$ python3 -q
>>> import numpy as np
>>> from numpy import linalg as LA
>>> np.set_printoptions(suppress=True, linewidth=120)
>>> arr = np.load("run10.npy")
>>> arr
array([[  0,  -6,  -1,   0,   2,  -1],
       [ -4,  -8,   4,   0,  -4,   7],
       [  8,  -2,  -3,  -5,  -1,   0],
       [ -9,   2,  -5,  -6,   5,  -1],
       [ -2,   5,  -3,  -7,  -4,  -3],
       [ -3,   1,   7,  -5,  -4,  -8],
       [-20, -46,  19,   0, -18,  34]])
>>> O, Rm = LA.qr(arr)
>>> np.round(O.T @ O, 1) + 0
array([[1., 0., 0., 0., 0., 0.],
       [0., 1., 0., 0., 0., 0.],
       [0., 0., 1., 0., 0., 0.],
       [0., 0., 0., 1., 0., 0.],
       [0., 0., 0., 0., 1., 0.],
       [0., 0., 0., 0., 0., 1.]])
>>> np.trace(O @ O.T)
np.float64(6.0)
>>> round(abs(Rm[0, 0]), 1), round(LA.norm(arr[:, 0]), 1)
(np.float64(24.0), np.float64(24.0))
>>> np.round(O @ Rm, 1) + 0
array([[  0.,  -6.,  -1.,   0.,   2.,  -1.],
       [ -4.,  -8.,   4.,   0.,  -4.,   7.],
       [  8.,  -2.,  -3.,  -5.,  -1.,   0.],
       [ -9.,   2.,  -5.,  -6.,   5.,  -1.],
       [ -2.,   5.,  -3.,  -7.,  -4.,  -3.],
       [ -3.,   1.,   7.,  -5.,  -4.,  -8.],
       [-20., -46.,  19.,   0., -18.,  34.]])
>>> np.round(np.abs(np.diag(Rm)), 1)
array([24. , 28.7,  9.9, 10.6,  5.9,  5. ])
>>> O.shape, Rm.shape
((7, 6), (6, 6))
>>> rng = np.random.default_rng(1)
>>> labels = rng.permutation(6)
>>> M2 = arr[:, labels] * rng.choice([-1, 1], 6)
>>> M2
array([[  2,   0,   1,  -6,   1,   0],
       [ -4,   4,  -4,  -8,  -7,   0],
       [ -1,  -8,   3,  -2,   0,   5],
       [  5,   9,   5,   2,   1,   6],
       [ -4,   2,   3,   5,   3,   7],
       [ -4,   3,  -7,   1,   8,   5],
       [-18,  20, -19, -46, -34,   0]])
>>> U, _, vt = LA.svd(arr.T @ M2)
>>> print(np.round(U @ vt, 1) + 0)
[[ 0. -1.  0.  0.  0.  0.]
 [ 0.  0.  0.  1.  0.  0.]
 [ 0.  0. -1.  0.  0.  0.]
 [ 0.  0.  0.  0.  0. -1.]
 [ 1.  0.  0.  0.  0.  0.]
 [ 0.  0.  0.  0. -1.  0.]]
>>> x = np.array([2, 1, 1, 2, -2, 1])
>>> rhs = arr @ x
>>> print(np.round(LA.pinv(arr) @ arr, 1) + 0)
[[1. 0. 0. 0. 0. 0.]
 [0. 1. 0. 0. 0. 0.]
 [0. 0. 1. 0. 0. 0.]
 [0. 0. 0. 1. 0. 0.]
 [0. 0. 0. 0. 1. 0.]
 [0. 0. 0. 0. 0. 1.]]
>>> try:
...     LA.solve(arr, rhs)
... except LA.LinAlgError as e:
...     print("failed:", e)
... 
failed: Last 2 dimensions of the array must be square
>>> np.round(LA.solve(arr.T @ arr, arr.T @ rhs), 1)
array([ 2.,  1.,  1.,  2., -2.,  1.])
>>> rhs = rhs + 0.1 * rng.normal(size=7)
>>> rhs.round(1)
array([-11.9,   3. ,   3. , -44. , -10.9,  -8.1,   3. ])
>>> b, *_ = LA.lstsq(arr, rhs)
>>> np.round(arr.T @ (rhs - arr @ b), 1) + 0
array([0., 0., 0., 0., 0., 0.])
>>> round(float(LA.norm(rhs - arr @ b)), 1)
0.0
>>> b.round()
array([ 2.,  1.,  1.,  2., -2.,  1.])
>>> M2 = np.c_[arr[:, :5] @ np.array([[8, 0, 5, 7, 3],
...     [6, 3, 2, 8, 7],
...     [1, 0, 6, 0, 9],
...     [5, 2, 9, 4, 8],
...     [3, 4, 7, 4, 4]]), np.array([-3, 1, -3, 1, 2, -3, -1])]
>>> M2
array([[ -31,  -10,   -4,  -40,  -43,   -3],
       [ -88,  -40,  -40, -108,  -48,    1],
       [  21,  -20,  -34,   16,  -61,   -3],
       [ -80,   14,  -90,  -51,  -86,    1],
       [ -36,  -15, -109,  -18,  -70,    2],
       [ -48,  -23,  -44,  -49,    5,   -3],
       [-471, -210, -204, -580, -283,   -1]])
>>> print(np.round(LA.norm(M2 - arr @ LA.lstsq(arr, M2)[0], axis=0), 1) + 0)
[0.  0.  0.  0.  0.  0.6]
>>> np.round(LA.norm(LA.qr(arr)[0].T @ M2, axis=0) ** 2 / ((M2 ** 2).sum(axis=0) + 1e-12), 1)
array([1., 1., 1., 1., 1., 1.])
>>> data = np.load("test0.npy")
>>> print(data)
[[ -7.2  -0.6   1.5  -0.5 -11.2  -1. ]
 [  8.   -4.5   4.3  -2.1  -1.9   4.9]
 [  0.2   0.3   3.3  -1.3  -0.3  -1.2]
 [ -0.9  -2.9  -2.3  -1.6   4.7  -1.5]
 [  4.9   5.7  -1.1  -0.4   2.6   0.5]
 [ -6.4   0.6   3.5  -6.4   0.3  -0.6]
 [  2.4   3.9   2.5  -3.2   1.3   8.4]
 [  0.2   2.2   0.5  -1.5  -0.6  -0.6]
 [  6.    2.7   1.4   6.3  -0.6   3.2]
 [ -1.9 -11.4  -3.6  -0.4  -4.2  -2.7]
 [ -4.2  -6.5   3.4  -0.3  -2.7   3.9]
 [  5.5  -5.3   1.2   2.   -7.   -5. ]
 [  1.7  -5.2  -0.6  -6.1  -0.3   1.7]
 [ -2.9  -9.2  -3.8   2.    5.3   2.3]
 [ -3.2  -8.3  -1.    0.7   3.4  -3.3]
 [ -1.4   7.3   2.7  -2.2   4.3   4.1]
 [  4.6   4.1  -4.4   2.7  -4.2  -1.5]
 [  7.5   1.4  -0.3  -1.   -3.9   1.3]
 [  0.6   3.8  -0.5   2.2  -4.4  -2.4]]
>>> O, V = LA.qr(data[:, :1])[0], LA.qr(data[:, 1:])[0]
>>> sig = LA.svd(O.T @ V, compute_uv=False)
>>> round(float(LA.norm(O @ O.T - V @ V.T, 2)), 1)
1.0
>>> sig.round(1)
array([0.4])
>>> (sig > 0.9).sum()
np.int64(0)
>>> labels = data[:, 2] > np.median(data[:, 2])
>>> f = data[labels].mean(axis=0) - data[~labels].mean(axis=0)
>>> f.round(1)
array([-0.7,  1.7,  4.4, -0.5, -1.8,  2.5])
>>> ((data - data.mean(axis=0)) @ f > 0).astype(int)
array([1, 1, 1, 0, 0, 1, 1, 1, 1, 0, 1, 0, 0, 0, 0, 1, 0, 1, 1])
>>> print(round((((data - data.mean(axis=0)) @ f > 0) == labels).mean(), 1))
0.8
>>> print(np.argsort(-np.abs(f).round(6), kind="stable"))
[2 5 4 1 0 3]
>>> proj = data @ LA.solve(data.T @ data, data.T)
>>> np.allclose(proj @ proj, proj)
True
>>> np.round(proj @ data[:, 2], 1)
array([ 1.5,  4.3,  3.3, -2.3, -1.1,  3.5,  2.5,  0.5,  1.4, -3.6,  3.4,  1.2, -0.6, -3.8, -1. ,  2.7, -4.4, -0.3,
       -0.5])
>>> np.round(LA.eigvalsh(proj), 1) + 0
array([0., 0., 0., 0., 0., 0., 0., 0., 0., 0., 0., 0., 0., 1., 1., 1., 1., 1., 1.])
>>> LA.matrix_rank(np.eye(19) - proj)
np.int64(13)
>>> W0 = np.load("case2.npy")
>>> print(W0)
[[ 5  6  3  0  0  6]
 [ 0  7 18  0  1  0]
 [ 0  6 15  0  1  0]
 [ 6  3  4  0  0  2]
 [ 0  6 15  0  1  0]
 [ 7  2  3  0  1  2]
 [ 0  7 18  0  1  0]
 [ 0  7 16  0  0  0]
 [ 3  7  6  0  0  4]
 [ 0  9 20  0  0  0]
 [ 2  3 12  2  7  0]
 [ 2  3 12  2  7  0]
 [14  0  0  0  0 12]
 [ 4  7  4  0  0  6]
 [ 3  5  8  0  0  0]
 [ 1  3 14  3  9  0]
 [10  1  0  0  0  6]
 [13  1  0  0  0 12]
 [10  0  0  3  3  4]
 [ 6  2  5  1  3  0]
 [11  0  0  5  5  4]]
>>> # row 4 repeats row 2
>>> W2 = W0[[0, 2]].astype(float)
>>> for _ in range(7):
...     labels = LA.norm(W0[:, None] - W2, axis=-1).argmin(axis=1)
...     W2 = np.array([W0[labels == j].mean(axis=0) for j in range(2)])
... 
>>> labels
array([0, 1, 1, 0, 1, 0, 1, 1, 0, 1, 1, 1, 0, 0, 1, 1, 0, 0, 0, 0, 0])
>>> np.round(W2[1] - W2[0], 1)
array([-7.3,  3. , 12.5, -0.1,  1.6, -5.3])
>>> np.abs(W2[1] - W2[0]).argmax()
np.int64(2)
>>> W2.round(1)
array([[ 8.1,  2.6,  2.3,  0.8,  1.1,  5.3],
       [ 0.8,  5.6, 14.8,  0.7,  2.7,  0. ]])
>>> np.round(LA.norm(W2), 1)
np.float64(19.1)
>>> np.zeros(2, 6)
Traceback (most recent call last):
  File "<python-input-61>", line 1, in <module>
    np.zeros(2, 6)
    ~~~~~~~~^^^^^^
TypeError: Cannot interpret '6' as a data type
>>> print(np.unravel_index(np.abs(W2).argmax(), W2.shape))
(np.int64(1), np.int64(2))
>>> LA.matrix_rank(W2)
np.int64(2)
>>> np.round(LA.svd(W2, compute_uv=False), 1)
array([16.7,  9.3])
>>> W2[:, 6]
Traceback (most recent call last):
  File "<python-input-65>", line 1, in <module>
    W2[:, 6]
    ~~^^^^^^
IndexError: index 6 is out of bounds for axis 1 with size 6
>>> np.round(W2.sum(axis=0), 1)
array([ 8.9,  8.2, 17.1,  1.5,  3.8,  5.3])
>>> cen = W0 - W0.mean(axis=0)
>>> U, sig, vt = LA.svd(cen, full_matrices=False)
>>> np.round(sig ** 2 / (sig ** 2).sum(), 1) + 0
array([0.8, 0.1, 0. , 0. , 0. , 0. ])
>>> np.round(np.abs(vt[-1]), 1) + 0
array([0.5, 0.5, 0. , 0.5, 0.4, 0.2])
>>> np.abs(vt[0]).argmax()
np.int64(2)
>>> np.round((sig ** 2).sum() ** 2 / (sig ** 4).sum(), 1)
np.float64(1.5)
>>> (np.sign(U[:, 0]) == np.sign(U[0, 0])).astype(int)
array([1, 0, 0, 1, 0, 1, 0, 0, 1, 0, 0, 0, 1, 1, 0, 0, 1, 1, 1, 1, 1])
>>> np.searchsorted(np.cumsum(sig ** 2) / (sig ** 2).sum(), 0.9) + 1
np.int64(2)
>>> print(sig.round(1))
[40.6 15.8 10.   6.7  3.6  1.4]
>>> x = np.array([1, 0, -2, -2, 3, -2])
>>> rhs = W0 @ x
>>> np.round(LA.solve(W0.T @ W0, W0.T @ rhs), 1) + 0
array([ 1.,  0., -2., -2.,  3., -2.])
>>> np.round(LA.lstsq(W0, rhs)[0], 1) + 0
array([ 1.,  0., -2., -2.,  3., -2.])
>>> np.round(LA.pinv(W0) @ W0, 1) + 0
array([[1., 0., 0., 0., 0., 0.],
       [0., 1., 0., 0., 0., 0.],
       [0., 0., 1., 0., 0., 0.],
       [0., 0., 0., 1., 0., 0.],
       [0., 0., 0., 0., 1., 0.],
       [0., 0., 0., 0., 0., 1.]])
>>> rhs = rhs + 0.3 * rng.normal(size=21)
>>> rhs.round(1)
array([-13.1, -32.8, -27. ,  -6.1, -27.2,  -0.1, -33. , -32.1, -16.6, -39.7,  -5.8,  -5.6, -10.1, -16.1, -12.9,  -5.9,
        -1.4, -11.3,   4.9,   3.6,   8.2])
>>> b, *_ = LA.lstsq(W0, rhs)
>>> [round(float(LA.norm(LA.solve(W0.T @ W0 + lam * np.eye(6), W0.T @ rhs))), 2) for lam in (0, 1, 10, 100)]
[4.66, 4.34, 3.23, 2.18]
>>> M2 = np.array([[-2, 3], [3, -2]])
>>> J = np.tile(M2, (2, 2))
>>> print(J)
[[-2  3 -2  3]
 [ 3 -2  3 -2]
 [-2  3 -2  3]
 [ 3 -2  3 -2]]
>>> # symmetric, so the eigenvalues are real
>>> ang = np.radians(45)
>>> Rm = np.eye(4)
>>> Rm[1, 1] = Rm[3, 3] = np.cos(ang)
>>> Rm[1, 3], Rm[3, 1] = -np.sin(ang), np.sin(ang)
>>> Rm.round(1)
array([[ 1. ,  0. ,  0. ,  0. ],
       [ 0. ,  0.7,  0. , -0.7],
       [ 0. ,  0. ,  1. ,  0. ],
       [ 0. ,  0.7,  0. ,  0.7]])
>>> M2 = J @ Rm.T
>>> np.round(LA.svd(J, compute_uv=False), 1) + 0, np.round(LA.svd(M2, compute_uv=False), 1) + 0
(array([10.,  2.,  0.,  0.]), array([10.,  2.,  0.,  0.]))
>>> M2.round(1) + 0
array([[-2. ,  0. , -2. ,  4.2],
       [ 3. ,  0. ,  3. , -2.8],
       [-2. ,  0. , -2. ,  4.2],
       [ 3. ,  0. ,  3. , -2.8]])
>>> round(float(LA.det(Rm)), 1), round(np.trace(Rm), 1)
(1.0, np.float64(3.4))
>>> np.round(np.abs(M2 - J).max(axis=0), 1)
array([0. , 3. , 0. , 1.2])
>>> np.allclose(J @ J.T, M2 @ M2.T)
True
>>> U, sig, vt = LA.svd(arr, full_matrices=False)
>>> sig.round(1)
array([67.5, 15.4, 12.7, 10.4,  7.1,  2.2])
>>> print(U.shape, sig.shape, vt.shape)
(7, 6) (6,) (6, 6)
>>> np.round(U.T @ U, 1) + 0
array([[1., 0., 0., 0., 0., 0.],
       [0., 1., 0., 0., 0., 0.],
       [0., 0., 1., 0., 0., 0.],
       [0., 0., 0., 1., 0., 0.],
       [0., 0., 0., 0., 1., 0.],
       [0., 0., 0., 0., 0., 1.]])
>>> np.round(np.sqrt((sig ** 2).sum()), 1), np.round(LA.norm(arr), 1)
(np.float64(71.5), np.float64(71.5))
>>> (sig > 1e-8).sum()
np.int64(6)
>>> np.round(np.cumsum(sig ** 2) / np.sum(sig ** 2), 1)
array([0.9, 0.9, 1. , 1. , 1. , 1. ])
>>> f = np.array([1, 2, 1])
>>> print(np.correlate(J[0], J[3], "full"))
[  4 -12  17 -24  22 -12   9]
>>> np.convolve(J[0], f)
array([-2, -1,  2,  2,  4,  3])
>>> X = np.loadtxt("mat.csv", delimiter=",")
>>> X
array([[-2.9, -0.2, -0.6],
       [ 2.7,  1.2, -0.8],
       [-5.6, -1.1,  0.2],
       [ 2.3,  1.6, -1.6],
       [-0.1, -0.1, -0.1],
       [ 5.8,  0.3,  1.3],
       [-3.1,  0.4, -1.2],
       [ 0.2, -0.6,  0.7],
       [-5.9, -0.7, -0.7],
       [-5.2, -2.3,  1.4],
       [-2.3, -1.7,  1.7],
       [-5.5, -1.8,  0.9],
       [ 6. ,  0.3,  1.2],
       [-6. , -0.3, -1.2],
       [ 3.2, -0.4,  1.3],
       [-2.3, -1.5,  1.5],
       [ 3. ,  0.3,  0.6],
       [ 2.2,  1.7, -1.3],
       [ 2.4,  1.6, -1.5]])
>>> cen = X - X.mean(axis=0)
>>> U, sig, vt = LA.svd(cen, full_matrices=False)
>>> np.round(vt[0] * np.sign(vt[0, np.abs(vt[0]).argmax()]), 1) + 0
array([1. , 0.2, 0. ])
>>> np.abs(vt[0]).argmax()
np.int64(0)
>>> np.searchsorted(np.cumsum(sig ** 2) / (sig ** 2).sum(), 0.9) + 1
np.int64(2)
>>> print(np.round(sig ** 2 / (sig ** 2).sum(), 1) + 0)
[0.9 0.1 0. ]
>>> print(np.abs(U[:, 0]).argmax())
12
>>> sig.round(1)
array([17.5,  6.2,  0.4])
>>> (np.sign(U[:, 0]) == np.sign(U[0, 0])).astype(int)
array([1, 0, 1, 0, 0, 0, 1, 0, 1, 1, 1, 1, 0, 1, 0, 1, 0, 0, 0])
>>> W2 = X[[6, 12]].astype(float)
>>> for _ in range(5):
...     labels = LA.norm(X[:, None] - W2, axis=-1).argmin(axis=1)
...     W2 = np.array([X[labels == j].mean(axis=0) for j in range(2)])
... 
>>> labels
array([0, 1, 0, 1, 1, 1, 0, 1, 0, 0, 0, 0, 1, 0, 1, 0, 1, 1, 1])
>>> np.bincount(labels)
array([ 9, 10])
>>> np.round(W2[1] - W2[0], 1)
array([ 7.1,  1.6, -0.2])
>>> x = np.array([-2, 2, 1])
>>> rhs = X @ x
>>> np.round(LA.solve(X.T @ X, X.T @ rhs), 1)
array([-2.,  2.,  1.])
>>> try:
...     LA.solve(X, rhs)
... except LA.LinAlgError as e:
...     print("failed:", e)
... 
failed: Last 2 dimensions of the array must be square
>>> rhs = rhs + 0.1 * rng.normal(size=19)
>>> print(rhs.round(1))
[  4.9  -3.9   9.   -3.   -0.1  -9.8   5.7  -0.9   9.6   7.2   2.9   8.3 -10.3  10.3  -5.8   3.1  -4.9  -2.2  -3.2]
>>> b, *_ = LA.lstsq(X, rhs)
>>> b.round(1)
array([-2. ,  1.8,  0.8])
>>> [round(float(LA.norm(LA.solve(X.T @ X + lam * np.eye(3), X.T @ rhs))), 2) for lam in (0, 1, 10, 100)]
[2.79, 1.69, 1.59, 1.19]
>>> U, sig, vt = LA.svd(X, full_matrices=False)
>>> np.abs(U[:, 0]).round(6).argmax()
np.int64(12)
>>> np.round(U.T @ X @ vt.T, 1) + 0
array([[17.7,  0. ,  0. ],
       [ 0. ,  6.2,  0. ],
       [ 0. ,  0. ,  0.4]])
>>> (sig > 1e-8).sum()
np.int64(3)
>>> sig.round(1)
array([17.7,  6.2,  0.4])
>>> K = np.array([[2, 2, 2, 2, 2, 2],
...     [2, 4, 4, 4, 4, 4],
...     [2, 4, 6, 6, 6, 6],
...     [2, 4, 6, 8, 8, 8],
...     [2, 4, 6, 8, 10, 10],
...     [2, 4, 6, 8, 10, 12]])
>>> # symmetric, so the eigenvalues are real
>>> x = np.ones(6)
>>> for _ in range(6):
...     x = K @ x
...     x /= LA.norm(x)
...     print(round(x @ K @ x, 1))
... 
34.4
34.4
34.4
34.4
34.4
34.4
>>> x.round(1)
array([0.1, 0.3, 0.4, 0.5, 0.5, 0.6])
>>> dist = LA.norm(data[:, None] - data[None], axis=-1)
>>> dist.mean(axis=1).argmax()
np.int64(0)
>>> np.round(LA.norm(data - data.mean(axis=0), axis=1), 1)
array([13. , 10.1,  3.9,  7.1,  8.9, 10. , 10.3,  3.7,  9.9, 12.2,  8.7, 10.7,  7.1, 12. , 10.2, 11.2,  9.5,  7.9,
        7.3])
>>> np.round(LA.norm(data, axis=1), 1)
array([13.5, 11.6,  3.8,  6.4,  8.1,  9.7, 10.5,  2.8,  9.8, 13.1,  9.7, 11.7,  8.4, 12. , 10.2, 10.1,  9.2,  8.7,
        6.7])
>>> LA.matrix_rank(dist ** 2)
np.int64(8)
>>> print(np.unravel_index(dist.round(6).argmax(), dist.shape))
(np.int64(9), np.int64(15))
>>> np.flatnonzero(dist[18] < dist.mean() / 2)
array([ 7, 16, 18])
>>> dist[18].round(1)
array([11.8, 15. ,  7.6, 12.2,  9.3, 13.2, 13.8,  5.9,  9.8, 15.9, 13.9, 11.1, 13.6, 17.6, 15. , 12.8,  5.7,  8.8,
        0. ])
>>> dist.shape
(19, 19)
